>>> import numpy as np
>>> np.set_printoptions(precision=2, suppress=True, linewidth=160, legacy="1.25")
>>> def tidy(a):
...     return np.round(a, 2) + 0
... 
>>> mat = np.loadtxt("test5.csv", delimiter=",")
>>> mat
array([[ 0.1 , -0.3 ,  0.86,  0.3 ],
       [-0.3 ,  1.2 , -2.45, -1.8 ],
       [ 0.1 , -0.1 ,  0.08,  1.1 ],
       [-0.4 ,  0.7 , -1.38, -1.  ],
       [ 1.  ,  0.3 , -0.89,  0.4 ],
       [-0.5 , -1.3 ,  2.72, -0.6 ],
       [-0.5 ,  0.1 , -0.28,  1.3 ],
       [-0.3 ,  0.  , -0.07,  1.1 ],
       [ 1.3 ,  0.4 , -0.92, -1.  ],
       [ 0.1 , -1.4 ,  2.93,  0.2 ],
       [-0.7 ,  0.8 , -1.72, -1.1 ],
       [-1.  , -0.1 ,  0.15,  0.1 ],
       [ 0.7 ,  0.4 , -0.84, -0.1 ],
       [ 0.7 ,  0.1 , -0.28,  2.2 ],
       [ 0.  ,  0.3 , -0.57, -0.4 ],
       [ 0.1 , -0.8 ,  1.61,  0.4 ],
       [-0.9 , -1.  ,  1.99, -0.8 ],
       [ 0.2 ,  1.2 , -2.38, -1.1 ],
       [ 0.5 , -0.4 ,  0.86, -0.4 ],
       [ 2.3 , -0.3 ,  0.51, -2.  ],
       [-1.5 , -0.5 ,  0.98,  1.  ],
       [ 0.5 , -0.1 ,  0.27,  0.1 ],
       [ 2.9 ,  0.  ,  0.04, -1.2 ],
       [-0.2 , -1.4 ,  2.92,  0.2 ],
       [-1.4 ,  0.  , -0.02, -0.8 ],
       [ 1.8 , -1.2 ,  2.59, -0.7 ]])
>>> cov = np.cov(mat, rowvar=False)
>>> tidy(np.corrcoef(mat.T))
array([[ 1.  ,  0.  ,  0.  , -0.26],
       [ 0.  ,  1.  , -1.  , -0.23],
       [ 0.  , -1.  ,  1.  ,  0.21],
       [-0.26, -0.23,  0.21,  1.  ]])
>>> tidy(np.polyfit(mat[:, 0], mat[:, 3], 1))
array([-0.25, -0.13])
>>> tidy(cov)
array([[ 1.11,  0.  , -0.01, -0.28],
       [ 0.  ,  0.54, -1.11, -0.17],
       [-0.01, -1.11,  2.33,  0.32],
       [-0.28, -0.17,  0.32,  1.01]])
>>> dist = np.linalg.norm(mat[:, None] - mat[None], axis=-1)
>>> dist.mean(axis=1).argmax()
1
>>> np.unravel_index(dist.round(6).argmax(), dist.shape)
(1, 9)
>>> tidy(dist[:5, :5])
array([[0.  , 4.22, 1.14, 2.82, 2.06],
       [4.22, 0.  , 4.08, 1.43, 3.13],
       [1.14, 4.08, 0.  , 2.73, 1.55],
       [2.82, 1.43, 2.73, 0.  , 2.08],
       [2.06, 3.13, 1.55, 2.08, 0.  ]])
>>> np.linalg.cond(mat) > 100
False
>>> [round(float(x), 2) for x in np.linalg.svd(mat, compute_uv=False)[:3]]
[8.66, 5.89, 4.32]
>>> feats = np.loadtxt("sample12.csv", delimiter=",")
>>> tidy(feats)
array([[-0.13, -7.62,  6.48],
       [ 1.76, -6.29,  7.57],
       [-2.51,  5.61, -7.89],
       [ 6.65,  7.29,  1.62],
       [ 0.36,  7.75, -6.31],
       [-7.38, -5.19, -4.32],
       [ 6.11,  7.91,  0.44],
       [-4.36,  3.52, -8.28],
       [ 6.86,  1.21,  7.17],
       [ 7.38,  3.6 ,  5.71],
       [ 7.18,  6.16,  3.24],
       [ 7.36,  3.38,  5.87],
       [-4.51, -8.67,  2.14],
       [ 1.96,  8.44, -4.99],
       [ 4.71,  8.62, -1.86],
       [ 5.64,  8.25, -0.42],
       [ 5.91, -1.05,  8.  ],
       [-5.63,  1.57, -8.11],
       [-3.92, -8.73,  2.9 ],
       [ 6.96,  1.51,  7.02],
       [-7.14, -2.21, -6.64],
       [ 7.21,  2.52,  6.45],
       [ 6.77,  0.92,  7.31]])
>>> Z = feats[[0, 15]].astype(float)
>>> for _ in range(4):
...     labels = np.linalg.norm(feats[:, None] - Z, axis=-1).argmin(axis=1)
...     Z = np.array([feats[labels == j].mean(axis=0) for j in range(2)])
... 
>>> labels
array([0, 0, 0, 1, 1, 0, 1, 0, 1, 1, 1, 1, 0, 1, 1, 1, 1, 0, 0, 1, 0, 1, 1])
>>> tidy(Z)
array([[-3.76, -3.11, -1.8 ],
       [ 5.79,  4.75,  2.8 ]])
>>> arr = np.load("x.npy")
>>> arr
array([[ 3.3,  5. , -3. ,  1. ,  0. ],
       [ 1. ,  0.3, -7. ,  0. , -1. ],
       [ 9. , -1. ,  4.3, -9. , -6. ],
       [-1. , -6. ,  3. , -8.7, -5. ],
       [ 3. ,  5. , -3. ,  1. ,  0.3]])
>>> rng = np.random.default_rng(73)
>>> labels = rng.permutation(5)
>>> labels
array([2, 3, 0, 4, 1])
>>> Y = arr[labels][:, labels]
>>> tidy(np.trace(Y))
-0.5
>>> J = np.array([[-2, -1, 0, 1, 2],
...     [3, 4, 5, 6, 7],
...     [8, 9, 10, 11, 12],
...     [13, 14, 15, 16, 17],
...     [18, 19, 20, 21, 22]])
>>> hat = np.triu(np.array([[-3, -7, 2, 6, 0],
...     [-6, 2, -1, -8, -1],
...     [0, -6, 9, 1, -9],
...     [1, -5, 6, -2, -5],
...     [-9, 0, 1, -5, -4]]), 1) + np.eye(5)
>>> Y = hat @ J @ np.linalg.inv(hat)
>>> tidy(np.linalg.det(Y))
0.0
>>> np.trace(Y), np.trace(J)
(50.0, 50)
>>> tidy(np.poly(Y))
array([   1.,  -50., -250.,    0.,    0.,    0.])
>>> Y
array([[    71.,    570.,    503.,   3708.,  23716.],
       [  -127.,  -1025.,   -916.,  -6676., -42812.],
       [  -141.,  -1135.,  -1008.,  -7388., -47316.],
       [   -77.,   -620.,   -551.,  -4036., -25852.],
       [    18.,    145.,    129.,    944.,   6048.]])
>>> np.linalg.matrix_rank(Y)
2
>>> Y = J + rng.integers(-2, 3, (5, 2)) @ rng.integers(-2, 3, (2, 5))
>>> Y
array([[-5,  5, -2, -2,  8],
       [ 7, -4,  5,  8, -1],
       [ 8,  9, 14, 14, 12],
       [11, 18, 19, 18, 21],
       [18, 19, 12, 15, 22]])
>>> Y - J
array([[-3,  6, -2, -3,  6],
       [ 4, -8,  0,  2, -8],
       [ 0,  0,  4,  3,  0],
       [-2,  4,  4,  2,  4],
       [ 0,  0, -8, -6,  0]])
>>> tidy(np.linalg.svd(Y - J, compute_uv=False))
array([16.4 , 12.42,  0.  ,  0.  ,  0.  ])
>>> np.linalg.matrix_rank(Y - J, tol=1e-8)
2
>>> Y = J[0, 0] * J[1:] - np.outer(J[1:, 0], J[0])
>>> Y
array([[  0,  -5, -10, -15, -20],
       [  0, -10, -20, -30, -40],
       [  0, -15, -30, -45, -60],
       [  0, -20, -40, -60, -80]])
>>> np.flatnonzero(~Y.round(6).any(axis=1))
array([], dtype=int64)
>>> tidy(np.linalg.norm(Y, 2) / np.linalg.norm(Y))
1.0
>>> np.linalg.matrix_rank(Y, rtol=0.1)
1
>>> [round(float(x), 2) for x in np.linalg.svd(Y, compute_uv=False)[:3]]
[150.0, 0.0, 0.0]
>>> np.linalg.cond(Y) > 100
True
>>> np.argsort(-np.linalg.norm(Y, axis=0).round(6), kind="stable")[:3]
array([4, 3, 2])
>>> Xs = (mat - mat.mean(axis=0)) / mat.std(axis=0)
>>> tidy(Xs.std(axis=0))
array([1., 1., 1., 1.])
>>> np.argwhere(np.abs(Xs) > 2)
array([[13,  3],
       [19,  0],
       [22,  0]])
>>> c = np.linalg.lstsq(np.delete(Xs, 2, axis=1), Xs[:, 2])[0]
>>> np.abs(c).argmax()
1
>>> tidy(1 - np.var(Xs[:, 2] - np.delete(Xs, 2, axis=1) @ c))
1.0
>>> A = np.array([[-4.0, 4.0, 3.0, 0.0],
...     [-1.0, -3.0, -5.0, 0.0],
...     [0.0, 3.0, 2.0, 0.0],
...     [0.0, 0.0, 0.0, -4.0]])
>>> cov = A.T @ A
>>> np.linalg.matrix_rank(cov)
4
>>> tidy(np.linalg.svd(A, compute_uv=False) ** 2)
array([72.61, 16.  , 15.15,  1.24])
>>> cov
array([[ 17., -13.,  -7.,   0.],
       [-13.,  34.,  33.,   0.],
       [ -7.,  33.,  38.,   0.],
       [  0.,   0.,   0.,  16.]])
>>> (A @ A.T).shape
(4, 4)
>>> np.allclose(cov, cov.T)
True
>>> np.flatnonzero(np.linalg.matrix_power((A != 0) + (A.T != 0) + np.eye(4), 4)[1])
array([0, 1, 2])
>>> np.trace(A)
-9.0
>>> tidy(np.linalg.matrix_power(A, 2))
array([[ 12., -19., -26.,   0.],
       [  7., -10.,   2.,   0.],
       [ -3.,  -3., -11.,   0.],
       [  0.,   0.,   0.,  16.]])
>>> np.allclose(A @ A.T, A.T @ A)
False
>>> A @ A
array([[ 12., -19., -26.,   0.],
       [  7., -10.,   2.,   0.],
       [ -3.,  -3., -11.,   0.],
       [  0.,   0.,   0.,  16.]])
>>> tidy(np.abs(np.linalg.eigvals(A)).max())
4.0
>>> np.allclose(A, A.T)
False
>>> np.linalg.determinant(A)
Traceback (most recent call last):
  File "<python-input-69>", line 1, in <module>
    np.linalg.determinant(A)
    ^^^^^^^^^^^^^^^^^^^^^
AttributeError: module 'numpy.linalg' has no attribute 'determinant'
>>> (A - A.T) / 2
array([[ 0. ,  2.5,  1.5,  0. ],
       [-2.5,  0. , -4. ,  0. ],
       [-1.5,  4. ,  0. ,  0. ],
       [ 0. ,  0. ,  0. ,  0. ]])
>>> E = np.loadtxt("layer16.csv", delimiter=",")
>>> E
array([[-1., -2.,  0., -2.],
       [-2., -1.,  0., -2.],
       [ 0.,  0., -1.,  0.],
       [-2., -2.,  0., -1.]])
>>> vals, vecs = np.linalg.eig(E)
>>> tidy(np.sort(np.linalg.eigvals(np.linalg.inv(E))))
array([-1. , -0.2,  1. ,  1. ])
>>> x = np.array([1, 1, 3, 3])
>>> E @ x
array([-9., -9., -3., -7.])
>>> E * x
array([[-1., -2.,  0., -6.],
       [-2., -1.,  0., -6.],
       [ 0.,  0., -3.,  0.],
       [-2., -2.,  0., -3.]])
>>> hat = np.triu(np.array([[4, 3, 1, 0], [1, 2, 0, 4], [3, 0, 2, 2], [3, 3, 0, 4]]), 1) + np.eye(4)
>>> Y = hat @ E @ np.linalg.inv(hat)
>>> tidy(np.linalg.det(Y))
5.0
>>> Y
array([[  -7.,   16.,    6.,  -84.],
       [ -10.,   21.,   10., -110.],
       [  -4.,    8.,    3.,  -40.],
       [  -2.,    4.,    2.,  -21.]])
>>> hat @ E - E @ hat
array([[-6.,  0.,  0.,  2.],
       [-8., -2.,  2.,  0.],
       [-4., -4.,  0.,  0.],
       [ 0.,  6.,  2.,  8.]])
>>> tidy(np.poly(Y))
array([ 1.,  4., -6., -4.,  5.])
>>> np.trace(Y), np.trace(E)
(-4.0, -4.0)
>>> blk = np.stack([Y, -3 * Y, Y[::-1]])
>>> tidy(np.linalg.norm(blk, axis=(1, 2)))
array([149.31, 447.92, 149.31])
>>> (blk @ Y.T).shape
(3, 4, 4)
>>> f = np.array([4, 0, -1, -5, 0, 4, 3, 3, 3])
>>> K = f[np.abs(np.subtract.outer(np.arange(9), np.arange(9)))]
>>> K
array([[ 4,  0, -1, -5,  0,  4,  3,  3,  3],
       [ 0,  4,  0, -1, -5,  0,  4,  3,  3],
       [-1,  0,  4,  0, -1, -5,  0,  4,  3],
       [-5, -1,  0,  4,  0, -1, -5,  0,  4],
       [ 0, -5, -1,  0,  4,  0, -1, -5,  0],
       [ 4,  0, -5, -1,  0,  4,  0, -1, -5],
       [ 3,  4,  0, -5, -1,  0,  4,  0, -1],
       [ 3,  3,  4,  0, -5, -1,  0,  4,  0],
       [ 3,  3,  3,  4,  0, -5, -1,  0,  4]])
>>> labels = rng.permutation(9)
>>> labels
array([8, 2, 1, 3, 4, 5, 6, 7, 0])
>>> Y = K[labels][:, labels]
>>> tidy(np.sort(np.abs(np.linalg.eigvals(Y))))
array([ 1.55,  2.39,  2.58,  5.17,  5.57,  7.46,  7.57, 15.79, 16.11])
>>> Y
array([[ 4,  3,  3,  4,  0, -5, -1,  0,  3],
       [ 3,  4,  0,  0, -1, -5,  0,  4, -1],
       [ 3,  0,  4, -1, -5,  0,  4,  3,  0],
       [ 4,  0, -1,  4,  0, -1, -5,  0, -5],
       [ 0, -1, -5,  0,  4,  0, -1, -5,  0],
       [-5, -5,  0, -1,  0,  4,  0, -1,  4],
       [-1,  0,  4, -5, -1,  0,  4,  0,  3],
       [ 0,  4,  3,  0, -5, -1,  0,  4,  3],
       [ 3, -1,  0, -5,  0,  4,  3,  3,  4]])
>>> np.trace(Y)
36
>>> m1 = np.array([[4, 6, 0, -4, -6, 0],
...     [-4, 0, 0, 4, 0, 0],
...     [-6, 6, 4, 6, -6, -4],
...     [0, 0, 0, 4, 6, 0],
...     [0, 0, 0, -4, 0, 0],
...     [0, 0, 0, -6, 6, 4]])
>>> tidy(np.linalg.det(m1))
9216.0
>>> (m1 + m1.T) / 2
array([[ 4.,  1., -3., -2., -3.,  0.],
       [ 1.,  0.,  3.,  2.,  0.,  0.],
       [-3.,  3.,  4.,  3., -3., -2.],
       [-2.,  2.,  3.,  4.,  1., -3.],
       [-3.,  0., -3.,  1.,  0.,  3.],
       [ 0.,  0., -2., -3.,  3.,  4.]])
>>> m1 @ m1
array([[ -8,  24,   0,  16, -48,   0],
       [-16, -24,   0,  32,  48,   0],
       [-72, -12,  16, 144,  24, -32],
       [  0,   0,   0,  -8,  24,   0],
       [  0,   0,   0, -16, -24,   0],
       [  0,   0,   0, -72, -12,  16]])
>>> np.trace(m1)
16
>>> Y = m1 + rng.integers(-2, 3, (6, 5)) @ rng.integers(-2, 3, (5, 6))
>>> Y
array([[  5,   8,  -5,  -8,  -3,   4],
       [ -4,   2,   2,  -1,   4,   3],
       [ -2,  12,   5,  -1,  -4,  -6],
       [  4,   8,   4,   3,   5,   5],
       [ -4,   6,  -8,  -2,   0,   6],
       [  3,  -1,  -1, -11,   9,   5]])
>>> np.abs(Y - m1).sum(axis=1)
array([19, 16, 22, 23, 26, 14])
>>> tidy(np.linalg.svd(Y - m1, compute_uv=False))
array([15.89, 13.36,  9.63,  5.28,  3.53,  0.  ])
